% ipython --no-banner

In [1]: import numpy as np

In [2]: np.set_printoptions(precision=3, suppress=True, linewidth=100)

In [3]: def rd(a):
   ...:     return np.round(a, 3) + 0
   ...: 

In [4]: Y = np.array([[-5, 7, 2, 6, -8],
   ...:     [8, -4, -3, 6, -9],
   ...:     [7, -8, -3, 0, 4],
   ...:     [-5, 6, 3, 1, 8],
   ...:     [3, -8, -5, -1, 9]])

In [5]: m1 = Y.T @ Y

In [6]: m1
Out[6]: 
array([[ 172, -177,  -85,   10,  -17],
       [-177,  229,  108,   32,  -76],
       [ -85,  108,   56,    2,  -22],
       [  10,   32,    2,   74, -103],
       [ -17,  -76,  -22, -103,  306]])

In [7]: rd(np.linalg.norm(m1[2] - m1[1]))
Out[7]: np.float64(172.119)

In [8]: rd(np.linalg.norm(m1) ** 2 / np.linalg.norm(m1, 2) ** 2)
Out[8]: np.float64(1.524)

In [9]: m1[2] @ m1[1]
Out[9]: np.int64(47561)

In [10]: rd(np.linalg.norm(m1, 1)), rd(np.linalg.norm(m1, np.inf))
Out[10]: (np.float64(622.0), np.float64(622.0))

In [11]: rd(np.linalg.norm(m1, 2))
Out[11]: np.float64(459.125)

In [12]: rng = np.random.default_rng(127)

In [13]: lab = rng.permutation(5)

In [14]: lab
Out[14]: array([2, 3, 0, 1, 4])

In [15]: Y = m1[lab][:, lab]

In [16]: np.allclose(Y, m1)
Out[16]: False

In [17]: np.diag(Y)
Out[17]: array([ 56,  74, 172, 229, 306])

In [18]: Lm = np.linalg.cholesky(m1)

In [19]: rd(Lm @ Lm.T)
Out[19]: 
array([[ 172., -177.,  -85.,   10.,  -17.],
       [-177.,  229.,  108.,   32.,  -76.],
       [ -85.,  108.,   56.,    2.,  -22.],
       [  10.,   32.,    2.,   74., -103.],
       [ -17.,  -76.,  -22., -103.,  306.]])

In [20]: np.linalg.eigvalsh(m1).min() > 0
Out[20]: np.True_

In [21]: feats = np.load("case1.npy")

In [22]: print(feats)
[[  5.    0.1   0.5]
 [ -2.    0.5  -1.3]
 [ -5.    0.4  -1.3]
 [-13.    0.8  -0.3]
 [  1.    1.2   1.9]
 [  5.   -0.1  -1.4]]

In [23]: # column 0 dominates

In [24]: r0, r1 = feats[0], feats[4]

In [25]: r0 @ r1
Out[25]: np.float64(6.07)

In [26]: r0 @ r0
Out[26]: np.float64(25.26)

In [27]: p = (r0 @ r1) / (r0 @ r0) * r0

In [28]: np.linalg.matrix_rank(np.outer(r0, r1))
Out[28]: np.int64(1)

In [29]: rd(r1 - p)
Out[29]: array([-0.202,  1.176,  1.78 ])

In [30]: rd(p)
Out[30]: array([1.202, 0.024, 0.12 ])
